$ python -q
>>> import numpy as np
>>> np.set_printoptions(precision=4, suppress=True, linewidth=200)
>>> rd = lambda a: np.round(a, 4) + 0
>>> J = np.minimum.outer(np.arange(1, 8), np.arange(1, 8)) * -2
>>> print(J)
[[ -2  -2  -2  -2  -2  -2  -2]
 [ -2  -4  -4  -4  -4  -4  -4]
 [ -2  -4  -6  -6  -6  -6  -6]
 [ -2  -4  -6  -8  -8  -8  -8]
 [ -2  -4  -6  -8 -10 -10 -10]
 [ -2  -4  -6  -8 -10 -12 -12]
 [ -2  -4  -6  -8 -10 -12 -14]]
>>> # equal to its transpose
>>> ev, V = np.linalg.eigh(J)
>>> x0 = np.array([-1, 1, 0, 2, -1, 2, -2])
>>> print(x0 @ J @ x0)
-24
>>> print(np.abs(J).sum(axis=1).max(), rd(np.abs(ev).max()))
56 45.7616
>>> data = np.load("data.npy")
>>> print(rd(data))
[[0.5714 0.     0.4286]
 [0.5    0.1667 0.3333]
 [0.3333 0.3333 0.3333]]
>>> # rows sum to 1
>>> hat = np.triu(np.array([[-1, 1, -2], [-3, 2, 0], [1, 0, 1]]), 1) + np.eye(3)
>>> M2 = hat @ data @ np.linalg.inv(hat)
>>> print(np.linalg.matrix_rank(M2))
3
>>> print(rd(hat @ data - data @ hat))
[[-0.1667 -1.0714  0.8095]
 [ 0.     -0.5     1.    ]
 [ 0.     -0.3333  0.6667]]
>>> O = data.astype(float).copy()
>>> for j in range(3):
...     O[:, j] -= O[:, :j] @ (O[:, :j].T @ O[:, j])
...     O[:, j] /= np.linalg.norm(O[:, j])
... 
>>> print(rd(O.T @ data))
[[0.8292 0.2345 0.6303]
 [0.     0.2897 0.0651]
 [0.     0.     0.0661]]
>>> print(rd(O.T @ O))
[[1. 0. 0.]
 [0. 1. 0.]
 [0. 0. 1.]]
>>> A = np.load("layer5.npy")
>>> print(A)
[[5. 0. 0.]
 [0. 5. 4.]
 [0. 4. 5.]]
>>> print((np.linalg.matrix_power((A != 0) + (A.T != 0) + np.eye(3), 3) > 0).astype(int))
[[1 0 0]
 [0 1 1]
 [0 1 1]]
>>> print(rd(np.linalg.det(A)))
45.0
>>> print((A != 0).astype(int))
[[1 0 0]
 [0 1 1]
 [0 1 1]]
>>> print(np.flatnonzero(np.linalg.matrix_power((A != 0) + (A.T != 0) + np.eye(3), 3)[1]))
[1 2]
>>> print(rd(np.sort(np.linalg.eigvals(A).real)))
[1. 5. 9.]
>>> print(A @ A)
[[25.  0.  0.]
 [ 0. 41. 40.]
 [ 0. 40. 41.]]
>>> ev, V = np.linalg.eigh(A)
>>> x0 = np.array([3, 3, 3])
>>> print(rd(V * np.abs(ev) @ V.T))
[[5. 0. 0.]
 [0. 5. 4.]
 [0. 4. 5.]]
>>> print(x0 @ A @ x0)
207.0
>>> print(rd(np.linalg.eigvalsh(A[1:, 1:])))
[1. 9.]
>>> print(rd(x0 @ A @ x0 / (x0 @ x0)), rd(ev[0]), ev[-1])
7.6667 1.0 9.0
>>> x0 = np.array([0, 1, 1])
>>> print((A * x0).sum(axis=1))
[0. 9. 9.]
>>> print(A @ np.eye(3)[0])
[5. 0. 0.]
>>> print(A @ np.ones(3))
[5. 9. 9.]
>>> X = np.vander(np.arange(3) - 2, 3, increasing=True)
>>> print(X)
[[ 1 -2  4]
 [ 1 -1  1]
 [ 1  0  0]]
>>> O, V = np.linalg.qr(X[:, :2])[0], np.linalg.qr(X[:, 2:])[0]
>>> sv = np.linalg.svd(O.T @ V, compute_uv=False)
>>> print((sv > 0.9).sum())
1
>>> M2 = np.linalg.inv(X)
>>> print(rd(np.linalg.det(X) * M2))
[[ 0.  0.  2.]
 [ 1. -4.  3.]
 [ 1. -2.  1.]]
>>> print(M2)
[[ 0.   0.   1. ]
 [ 0.5 -2.   1.5]
 [ 0.5 -1.   0.5]]
>>> print(np.allclose(M2, X.T))
False
>>> print(rd(np.einsum("ii->", data)))
1.0714
>>> print(rd(np.kron(np.eye(2, dtype=int), data)))
[[0.5714 0.     0.4286 0.     0.     0.    ]
 [0.5    0.1667 0.3333 0.     0.     0.    ]
 [0.3333 0.3333 0.3333 0.     0.     0.    ]
 [0.     0.     0.     0.5714 0.     0.4286]
 [0.     0.     0.     0.5    0.1667 0.3333]
 [0.     0.     0.     0.3333 0.3333 0.3333]]
>>> print(rd(np.linalg.det(data.T)))
0.0159
>>> print(rd(np.einsum("ij,ji->", data, data)))
0.9734
>>> print(rd(np.linalg.det(2 * data)), rd(np.linalg.det(data)))
0.127 0.0159
>>> K = np.load("x.npy")
>>> print(K)
[[ 2 -3  2 -2]
 [-2  2 -3  2]
 [ 2 -2  2 -3]
 [-3  2 -2  2]]
>>> f, r1 = K[0], K[1]
>>> print(f @ r1)
-20
>>> print(f @ f)
21
>>> pr = (f @ r1) / (f @ f) * f
>>> print(rd(pr))
[-1.9048  2.8571 -1.9048  1.9048]
>>> print(np.linalg.matrix_rank(np.outer(f, r1)))
1
>>> print(rd(r1 - pr))
[-0.0952 -0.8571 -1.0952  0.0952]
>>> print(np.outer(f, r1))
[[-4  4 -6  4]
 [ 6 -6  9 -6]
 [-4  4 -6  4]
 [ 4 -4  6 -4]]
